% ipython --no-banner

In [1]: import numpy as np

In [2]: import numpy.linalg as la

In [3]: np.set_printoptions(suppress=True, linewidth=140)

In [4]: data = np.loadtxt("data.csv", delimiter=",")

In [5]: data
Out[5]: 
array([[0., 4., 7., 9., 1., 5., 8., 4., 2., 9., 2., 8., 7.],
       [0., 0., 8., 9., 5., 8., 3., 2., 3., 4., 6., 0., 6.],
       [0., 0., 0., 3., 8., 4., 2., 5., 9., 1., 0., 8., 2.],
       [0., 0., 0., 0., 0., 5., 2., 7., 9., 4., 6., 3., 6.],
       [0., 0., 0., 0., 0., 2., 9., 4., 7., 1., 0., 0., 0.],
       [0., 0., 0., 0., 0., 0., 0., 7., 0., 7., 7., 3., 0.],
       [0., 0., 0., 0., 0., 0., 0., 6., 5., 3., 7., 5., 5.],
       [0., 0., 0., 0., 0., 0., 0., 0., 4., 7., 0., 0., 4.],
       [0., 0., 0., 0., 0., 0., 0., 0., 0., 7., 5., 0., 0.],
       [0., 0., 0., 0., 0., 0., 0., 0., 0., 0., 1., 6., 7.],
       [0., 0., 0., 0., 0., 0., 0., 0., 0., 0., 0., 6., 3.],
       [0., 0., 0., 0., 0., 0., 0., 0., 0., 0., 0., 0., 2.],
       [0., 0., 0., 0., 0., 0., 0., 0., 0., 0., 0., 0., 0.]])

In [6]: np.allclose(data[:-1].T @ la.lstsq(data[:-1].T, data[-1])[0], data[-1])
Out[6]: True

In [7]: np.abs(np.diag(la.qr(data)[1])) > 1e-9
Out[7]: array([False, False, False, False, False, False, False, False, False, False, False, False, False])

In [8]: round(np.trace(la.pinv(data) @ data), 2)
Out[8]: np.float64(11.0)

In [9]: print(np.unique(data.round(6), axis=0).shape)
(13, 13)

In [10]: f = np.array([3, -2, -3])

In [11]: np.cross(data[1, :3], data[9, :3])
Out[11]: array([0., 0., 0.])

In [12]: np.convolve(data[1], f)
Out[12]: array([  0.,   0.,  24.,  11., -27., -13., -22., -24.,  -4.,   0.,   1., -24.,   0., -12., -18.])

In [13]: X = 0.5 ** np.abs(np.subtract.outer(np.arange(13), np.arange(13)))

In [14]: print(X.round(2) + 0)
[[1.   0.5  0.25 0.12 0.06 0.03 0.02 0.01 0.   0.   0.   0.   0.  ]
 [0.5  1.   0.5  0.25 0.12 0.06 0.03 0.02 0.01 0.   0.   0.   0.  ]
 [0.25 0.5  1.   0.5  0.25 0.12 0.06 0.03 0.02 0.01 0.   0.   0.  ]
 [0.12 0.25 0.5  1.   0.5  0.25 0.12 0.06 0.03 0.02 0.01 0.   0.  ]
 [0.06 0.12 0.25 0.5  1.   0.5  0.25 0.12 0.06 0.03 0.02 0.01 0.  ]
 [0.03 0.06 0.12 0.25 0.5  1.   0.5  0.25 0.12 0.06 0.03 0.02 0.01]
 [0.02 0.03 0.06 0.12 0.25 0.5  1.   0.5  0.25 0.12 0.06 0.03 0.02]
 [0.01 0.02 0.03 0.06 0.12 0.25 0.5  1.   0.5  0.25 0.12 0.06 0.03]
 [0.   0.01 0.02 0.03 0.06 0.12 0.25 0.5  1.   0.5  0.25 0.12 0.06]
 [0.   0.   0.01 0.02 0.03 0.06 0.12 0.25 0.5  1.   0.5  0.25 0.12]
 [0.   0.   0.   0.01 0.02 0.03 0.06 0.12 0.25 0.5  1.   0.5  0.25]
 [0.   0.   0.   0.   0.01 0.02 0.03 0.06 0.12 0.25 0.5  1.   0.5 ]
 [0.   0.   0.   0.   0.   0.01 0.02 0.03 0.06 0.12 0.25 0.5  1.  ]]

In [15]: # symmetric

In [16]: vec = np.ones(13)

In [17]: for _ in range(6):
    ...:     vec = X @ vec
    ...:     vec /= la.norm(vec)
    ...:     print(round(vec @ X @ vec, 2))
    ...: 
2.75
2.77
2.78
2.78
2.78
2.78

In [18]: round(la.eigvalsh(X)[-1], 2)
Out[18]: np.float64(2.78)

In [19]: vec.round(2)
Out[19]: array([0.14, 0.2 , 0.26, 0.3 , 0.33, 0.34, 0.35, 0.34, 0.33, 0.3 , 0.26, 0.2 , 0.14])
